>>> import numpy as np
>>> import numpy.linalg as la
>>> np.set_printoptions(suppress=True, linewidth=120)
>>> data = np.load("x.npy")
>>> print(data)
[[ 4  1  1  1  2  1  3  0]
 [ 4  1  3  1  3  3  3  3]
 [ 4  2  3  1  0  2  0  0]
 [ 8  2  2  2  0  2  3  3]
 [12  3  0  3  0  3  3  2]
 [12  0  3  3  3  2  0  1]
 [ 8  3  3  2  0  3  1  2]
 [ 0  2  0  0  2  0  3  0]
 [12  3  1  3  1  2  1  1]
 [12  3  3  3  1  2  2  1]
 [ 4  2  0  1  1  1  1  1]]
>>> W1 = np.array([[2, 2, 4, 2, 3],
...     [2, 2, 5, 4, 5],
...     [4, 0, 0, 4, 2],
...     [1, 2, 2, 3, 3],
...     [2, 1, 4, 4, 5],
...     [3, 1, 5, 5, 1],
...     [4, 5, 3, 4, 2],
...     [4, 5, 2, 5, 0]])
>>> beta = np.array([-2, 2, 2, -1, 0])
>>> act = np.maximum(data @ W1 + beta, 0)
>>> print(act)
[[32 32 47 43 39]
 [60 50 67 80 50]
 [29 18 40 40 33]
 [58 58 73 74 52]
 [60 66 99 81 69]
 [53 42 80 71 68]
 [55 46 75 74 56]
 [18 23 29 27 26]
 [51 51 90 71 71]
 [63 56 93 83 77]
 [24 28 44 36 33]]
>>> cent = np.array([[-2, -3], [-3, -4], [0, 0], [2, -5], [-2, 1]])
>>> print(act @ cent)
[[-152 -400]
 [-210 -730]
 [ -98 -326]
 [-246 -724]
 [-294 -780]
 [-226 -614]
 [-212 -663]
 [-103 -255]
 [-255 -641]
 [-282 -751]
 [-126 -331]]
>>> print((act @ cent).round(6).argmax(axis=1))
[0 0 0 0 0 0 0 0 0 0 0]
>>> print(W1 @ cent)
[[-12 -21]
 [-12 -29]
 [ -4 -30]
 [ -8 -23]
 [ -9 -25]
 [ -1 -37]
 [-19 -50]
 [-13 -57]]
>>> rng = np.random.default_rng(36991)
>>> M = np.eye(12, dtype=int)[rng.permutation(12)] * np.array([-8, 6, -5, -1, -4, 6, 9, -3, 9, 4, -2, -6])
>>> print(M)
[[ 0  0  0  0  0  6  0  0  0  0  0  0]
 [ 0  0  0  0  0  0  0  0  0  0 -2  0]
 [-8  0  0  0  0  0  0  0  0  0  0  0]
 [ 0  0 -5  0  0  0  0  0  0  0  0  0]
 [ 0  0  0  0  0  0  0  0  0  4  0  0]
 [ 0  0  0  0 -4  0  0  0  0  0  0  0]
 [ 0  0  0  0  0  0  0  0  0  0  0 -6]
 [ 0  0  0  0  0  0  9  0  0  0  0  0]
 [ 0  6  0  0  0  0  0  0  0  0  0  0]
 [ 0  0  0  0  0  0  0 -3  0  0  0  0]
 [ 0  0  0  0  0  0  0  0  9  0  0  0]
 [ 0  0  0 -1  0  0  0  0  0  0  0  0]]
>>> # 2 blocks once reordered
>>> f = np.array([2, 2, 0])
>>> print(np.correlate(M[6], M[4], "full"))
[  0   0   0   0   0   0   0   0   0   0   0   0   0 -24   0   0   0   0   0   0   0   0   0]
>>> print(np.polyval(f, M[6]))
[ 0  0  0  0  0  0  0  0  0  0  0 60]
>>> A = np.loadtxt("sample17.csv", delimiter=",")
>>> print(A)
[[  0.   0.   0.   0.   0.   0.]
 [  6.   3.  -3.   9.  -3.  -9.]
 [  6.   3.  -3.   9.  -3.  -9.]
 [ -8.  -4.   4. -12.   4.  12.]
 [ -6.  -3.   3.  -9.   3.   9.]
 [ -8.  -4.   4. -12.   4.  12.]
 [  8.   4.  -4.  12.  -4. -12.]
 [ -8.  -4.   4. -12.   4.  12.]
 [  8.   4.  -4.  12.  -4. -12.]
 [ 10.   5.  -5.  15.  -5. -15.]]
>>> rk = la.matrix_rank(A)
>>> print(rk)
1
>>> N = la.svd(A)[2][rk:].T
>>> print([int(la.matrix_rank(A[:i])) for i in range(1, len(A) + 1)])
[0, 1, 1, 1, 1, 1, 1, 1, 1, 1]
>>> print([int(la.matrix_rank(np.delete(A, i, axis=0))) for i in range(10)])
[1, 1, 1, 1, 1, 1, 1, 1, 1, 1]
>>> print([int(la.matrix_rank(A[:, :j + 1])) for j in range(6)])
[1, 1, 1, 1, 1, 1]
>>> print(N.shape)
(6, 5)
